In [1]: import numpy as np

In [2]: import numpy.linalg as la

In [3]: np.set_printoptions(precision=1, suppress=True, linewidth=140, floatmode="fixed")

In [4]: def rd(a):
   ...:     return np.round(a, 1) + 0
   ...: 

In [5]: r0 = np.array([0, 1, 2, 0, 0, 1, 2, 1, 2, 1, 1, 0])

In [6]: v = np.array([2, 0, -1, 1, 0, -3])

In [7]: m1 = np.outer(r0, v)

In [8]: print(m1)
[[ 0  0  0  0  0  0]
 [ 2  0 -1  1  0 -3]
 [ 4  0 -2  2  0 -6]
 [ 0  0  0  0  0  0]
 [ 0  0  0  0  0  0]
 [ 2  0 -1  1  0 -3]
 [ 4  0 -2  2  0 -6]
 [ 2  0 -1  1  0 -3]
 [ 4  0 -2  2  0 -6]
 [ 2  0 -1  1  0 -3]
 [ 2  0 -1  1  0 -3]
 [ 0  0  0  0  0  0]]

In [9]: U, sigma, VT = la.svd(m1)

In [10]: V = VT[:(sigma > 1e-8).sum()]

In [11]: rng = np.random.default_rng(26187)

In [12]: x = m1[10] + -1 * m1[2] + rng.integers(2) * np.eye(6)[5]

In [13]: print(x)
[-2.0  0.0  1.0 -1.0  0.0  4.0]

In [14]: print(rd(V.T @ V))
[[ 0.3  0.0 -0.1  0.1  0.0 -0.4]
 [ 0.0  0.0  0.0  0.0  0.0  0.0]
 [-0.1  0.0  0.1 -0.1  0.0  0.2]
 [ 0.1  0.0 -0.1  0.1  0.0 -0.2]
 [ 0.0  0.0  0.0  0.0  0.0  0.0]
 [-0.4  0.0  0.2 -0.2  0.0  0.6]]

In [15]: print(rd(la.norm(x - V.T @ V @ x)))
0.6

In [16]: U, sigma, VT = la.svd(m1, full_matrices=False)

In [17]: print(rd(U.T @ U))
[[1.0 0.0 0.0 0.0 0.0 0.0]
 [0.0 1.0 0.0 0.0 0.0 0.0]
 [0.0 0.0 1.0 0.0 0.0 0.0]
 [0.0 0.0 0.0 1.0 0.0 0.0]
 [0.0 0.0 0.0 0.0 1.0 0.0]
 [0.0 0.0 0.0 0.0 0.0 1.0]]

In [18]: print(np.allclose(U * sigma @ VT, m1))
True

In [19]: print(U.shape, sigma.shape, VT.shape)
(12, 6) (6,) (6, 6)

In [20]: print(rd(sigma))
[16.0  0.0  0.0  0.0  0.0  0.0]

In [21]: print(np.allclose(m1[:-1].T @ la.lstsq(m1[:-1].T, m1[-1])[0], m1[-1]))
True

In [22]: print(la.lstsq(m1[:-1].T, m1[-1])[2])
1

In [23]: print(np.abs(np.diag(la.qr(m1)[1])) > 1e-9)
[ True False False False False False]

In [24]: print(np.unique(m1.round(6), axis=0).shape)
(3, 6)

In [25]: print(rd(np.trace(la.pinv(m1) @ m1)))
1.0

In [26]: print(rd(la.norm(m1, 2) / la.norm(m1)))
1.0

In [27]: print(np.argsort(-la.norm(m1, axis=0).round(6), kind="stable")[:3])
[5 0 2]

In [28]: U, sigma, VT = la.svd(m1)

In [29]: print(rd(sigma))
[16.0  0.0  0.0  0.0  0.0  0.0]

In [30]: print(np.argmax(sigma[:-1] / (sigma[1:] + 1e-6)) + 1)
1

In [31]: other = U[:, :1] @ np.diag(sigma[:1]) @ VT[:1]

In [32]: print(la.matrix_rank(m1, rtol=0.05))
1

In [33]: print(rd(np.abs(m1 - other).max()))
0.0
